$ python -q
>>> import numpy as np
>>> np.set_printoptions(precision=2, suppress=True, linewidth=120, sign=" ")
>>> tidy = lambda a: np.round(a, 2) + 0
>>> arr = np.load("a.npy")
>>> arr
array([[ 5, -7, -6],
       [ 0, -6, -7],
       [ 5, -7, -6]])
>>> blk = np.stack([arr, 2 * arr, arr[::-1]])
>>> tidy(np.linalg.det(blk))
array([ 0.,  0.,  0.])
>>> np.linalg.matrix_rank(blk)
array([ 2,  2,  2])
>>> print([round(float(x), 2) for x in np.linalg.svd(arr, compute_uv=False)[:3]])
[17.0, 3.98, 0.0]
>>> print(np.linalg.cond(arr) > 100)
True
>>> np.linalg.matrix_rank(arr, rtol=0.1)
np.int64(2)
>>> other = arr / np.sqrt((arr ** 2).mean(axis=1, keepdims=True))
>>> tidy(np.linalg.norm(other, axis=1))
array([ 1.73,  1.73,  1.73])
>>> print(np.linalg.matrix_rank(other) == np.linalg.matrix_rank(arr))
True
>>> other = arr / np.linalg.norm(arr, axis=1, keepdims=True)
>>> G = other @ other.T
>>> tidy(np.degrees(np.arccos(np.clip(G[0, 1], -1, 1))))
np.float64(29.69)
>>> (G - 2 * np.eye(3)).round(6).argmax(axis=1)
array([ 2,  0,  0])
>>> tidy(G[0])
array([ 1.  ,  0.87,  1.  ])
>>> tidy(np.linalg.norm(other, axis=1))
array([ 1.,  1.,  1.])
>>> np.argwhere(np.triu(np.abs(G) > 0.95, 1))
array([[ 0,  2]])
>>> tidy(G)
array([[ 1.  ,  0.87,  1.  ],
       [ 0.87,  1.  ,  0.87],
       [ 1.  ,  0.87,  1.  ]])
>>> ang = np.deg2rad(36)
>>> X = np.eye(4)
>>> X[np.ix_([1, 3], [1, 3])] = [[np.cos(ang), -np.sin(ang)], [np.sin(ang), np.cos(ang)]]
>>> print(tidy(X))
[[ 1.    0.    0.    0.  ]
 [ 0.    0.81  0.   -0.59]
 [ 0.    0.    1.    0.  ]
 [ 0.    0.59  0.    0.81]]
>>> Q = X.astype(float).copy()
>>> for j in range(4):
...     Q[:, j] -= Q[:, :j] @ (Q[:, :j].T @ Q[:, j])
...     Q[:, j] /= np.linalg.norm(Q[:, j])
... 
>>> tidy(Q.T @ Q)
array([[ 1.,  0.,  0.,  0.],
       [ 0.,  1.,  0.,  0.],
       [ 0.,  0.,  1.,  0.],
       [ 0.,  0.,  0.,  1.]])
